$ ipython --no-banner

In [1]: import numpy as np

In [2]: import numpy.linalg as la

In [3]: np.set_printoptions(precision=3, suppress=True, linewidth=120)

In [4]: arr = np.loadtxt("layer7.csv", delimiter=",")

In [5]: print(arr)
[[  7.774  11.841  13.089  -5.297]
 [ -3.189   9.31   -9.953 -14.286]
 [  8.352  10.034  14.932  -2.567]
 [ -5.898   4.61  -14.329 -11.775]
 [ -8.613  -8.123 -16.119   0.064]
 [ -4.661 -14.494  -5.455  11.767]
 [  6.435  -3.374  15.097  10.922]
 [ -8.266  -2.854 -17.067  -5.679]
 [ -5.154   6.121 -13.197 -12.72 ]
 [ -6.979 -13.144 -10.938   7.675]
 [ -1.421 -13.733   1.349  14.407]
 [ -7.73   -0.463 -16.674  -7.874]
 [  6.885  -2.211  15.7    10.061]
 [ -8.55   -8.818 -15.756   0.941]
 [ -6.452   3.331 -15.121 -10.891]
 [ -8.601  -5.502 -16.939  -2.968]
 [ -8.63   -6.001 -16.842  -2.42 ]
 [ -7.585 -12.227 -12.552   5.951]
 [ -7.974 -11.353 -13.681   4.512]
 [  2.896  -9.708   9.443  14.429]
 [  2.261  14.136   0.348 -13.962]
 [  8.637   6.145  16.809   2.26 ]
 [  6.571  13.576   9.909  -8.621]
 [  8.645   6.39   16.748   1.984]
 [ -5.753   4.921 -14.114 -11.978]
 [  8.369   3.471  17.092   5.075]
 [ -4.206   7.783 -11.673 -13.619]
 [ -6.627 -13.523 -10.049   8.498]
 [ -8.505  -9.173 -15.542   1.402]
 [ -8.425  -9.666 -15.21    2.061]
 [  8.523   9.035  15.628  -1.221]
 [  6.388  13.734   9.461  -9.004]
 [  0.529 -12.318   5.136  14.886]
 [  3.689  14.506   3.336 -12.839]
 [ -2.553 -14.245  -0.949  13.771]
 [ -8.13  -10.891 -14.17    3.806]
 [  8.43    3.884  17.091   4.662]
 [ -8.226  -2.638 -17.05   -5.887]
 [  7.366  -0.792  16.287   8.936]
 [  3.933  -8.217  11.218  13.826]
 [  4.182  14.53    4.402 -12.329]
 [  6.364  -3.545  14.998  11.044]
 [  3.535  -8.817  10.547  14.09 ]]

In [6]: # rank 2

In [7]: print(np.abs(np.diag(la.qr(arr)[1])) > 1e-9)
[ True  True False False]

In [8]: print(la.lstsq(arr[:-1].T, arr[-1])[2])
2

In [9]: print(np.unique(arr.round(6), axis=0).shape)
(43, 4)

In [10]: print(np.allclose(arr[:-1].T @ la.lstsq(arr[:-1].T, arr[-1])[0], arr[-1]))
True

In [11]: rng = np.random.default_rng(1000)

In [12]: K = np.eye(6, dtype=int)[rng.permutation(6)] * np.array([0, 1, 0, 0, 0, -1])

In [13]: print(K)
[[ 0  0  0  0  0  0]
 [ 0  0  0  0  0  0]
 [ 0  1  0  0  0  0]
 [ 0  0  0  0  0  0]
 [ 0  0  0  0  0  0]
 [ 0  0  0  0  0 -1]]

In [14]: rk = la.matrix_rank(K)

In [15]: print(rk)
2

In [16]: ns = la.svd(K)[2][rk:].T

In [17]: print([int(la.matrix_rank(np.delete(K, i, axis=0))) for i in range(6)])
[2, 2, 1, 2, 2, 1]

In [18]: print(la.matrix_rank(K.T @ K), la.matrix_rank(K @ K.T))
2 2

In [19]: print([int(la.matrix_rank(K[:, :j + 1])) for j in range(6)])
[0, 1, 1, 1, 1, 2]

In [20]: print([int(la.matrix_rank(K[:i])) for i in range(1, len(K) + 1)])
[0, 0, 1, 1, 1, 2]

In [21]: print(K @ K)
[[0 0 0 0 0 0]
 [0 0 0 0 0 0]
 [0 0 0 0 0 0]
 [0 0 0 0 0 0]
 [0 0 0 0 0 0]
 [0 0 0 0 0 1]]

In [22]: print(np.sort(la.eigvals(K).real))
[-1.  0.  0.  0.  0.  0.]

In [23]: print((K != 0).astype(int))
[[0 0 0 0 0 0]
 [0 0 0 0 0 0]
 [0 1 0 0 0 0]
 [0 0 0 0 0 0]
 [0 0 0 0 0 0]
 [0 0 0 0 0 1]]

In [24]: F = np.array([[2, -1, 1, 2, 0, 0, 2],
    ...:     [3, 0, 2, 3, 1, 1, 3],
    ...:     [3, 0, 2, 3, 1, 1, 3],
    ...:     [4, 1, 3, 4, 2, 2, 4]])

In [25]: def softmax(z):
    ...:     e = np.exp(z - z.max(axis=-1, keepdims=True))
    ...:     return e / e.sum(axis=-1, keepdims=True)
    ...: 

In [26]: print(softmax(K).sum(axis=1))
[1. 1. 1. 1. 1. 1.]

In [27]: print(softmax(K[0]))
[0.167 0.167 0.167 0.167 0.167 0.167]

In [28]: S = K @ K.T / np.sqrt(6)

In [29]: print(softmax(S)[0] @ K)
[ 0.     0.167  0.     0.     0.    -0.167]

In [30]: print(softmax(S))
[[0.167 0.167 0.167 0.167 0.167 0.167]
 [0.167 0.167 0.167 0.167 0.167 0.167]
 [0.154 0.154 0.231 0.154 0.154 0.154]
 [0.167 0.167 0.167 0.167 0.167 0.167]
 [0.167 0.167 0.167 0.167 0.167 0.167]
 [0.154 0.154 0.154 0.154 0.154 0.231]]

In [31]: print(softmax(S).round(6).argmax(axis=1))
[0 0 2 0 0 5]

In [32]: print(softmax(S + np.triu(np.full(S.shape, -np.inf), 1)))
[[1.    0.    0.    0.    0.    0.   ]
 [0.5   0.5   0.    0.    0.    0.   ]
 [0.285 0.285 0.429 0.    0.    0.   ]
 [0.25  0.25  0.25  0.25  0.    0.   ]
 [0.2   0.2   0.2   0.2   0.2   0.   ]
 [0.154 0.154 0.154 0.154 0.154 0.231]]

In [33]: feats = np.loadtxt("case0.csv", delimiter=",")

In [34]: print(feats)
[[-2. -1.  0.  0. -1. -2.  0. -2.  0. -2.  0.  0.  0.]
 [-2. -1.  0.  0. -1. -2.  0. -2.  0. -2.  0.  0.  0.]
 [-2. -1.  0.  0. -1. -2.  0. -2.  0. -2.  0.  0.  0.]
 [ 0.  1.  2.  2.  1.  0.  2.  0.  2.  0.  2.  2.  2.]
 [ 0.  1.  2.  2.  1.  0.  2.  0.  2.  0.  2.  2.  2.]
 [ 3.  4.  5.  5.  4.  3.  5.  3.  5.  3.  5.  5.  5.]
 [-1.  0.  1.  1.  0. -1.  1. -1.  1. -1.  1.  1.  1.]
 [-2. -1.  0.  0. -1. -2.  0. -2.  0. -2.  0.  0.  0.]
 [-1.  0.  1.  1.  0. -1.  1. -1.  1. -1.  1.  1.  1.]
 [ 2.  3.  4.  4.  3.  2.  4.  2.  4.  2.  4.  4.  4.]
 [-3. -2. -1. -1. -2. -3. -1. -3. -1. -3. -1. -1. -1.]]

In [35]: # column 3 repeats column 2

In [36]: rk = la.matrix_rank(feats)

In [37]: print(rk)
2

In [38]: ns = la.svd(feats)[2][rk:].T

In [39]: print([int(la.matrix_rank(feats[:, :j + 1])) for j in range(13)])
[1, 2, 2, 2, 2, 2, 2, 2, 2, 2, 2, 2, 2]

In [40]: print(ns.shape)
(13, 11)

In [41]: print(la.norm(feats, axis=0))
[6.325 5.916 7.211 7.211 5.916 6.325 7.211 6.325 7.211 6.325 7.211 7.211 7.211]

In [42]: print(round(la.norm(feats, 1), 3), round(la.norm(feats, np.inf), 3))
18.0 55.0

In [43]: print(np.round(la.norm(feats, 2), 3))
22.169

In [44]: print(round(la.norm(feats[3] - feats[9]), 3))
7.211

In [45]: print(np.round(la.norm(feats, "nuc"), 3))
32.294

In [46]: print(la.norm(feats, axis=1).argmax())
5

In [47]: print(np.round(la.norm(feats, 2) / la.norm(feats), 3))
0.91
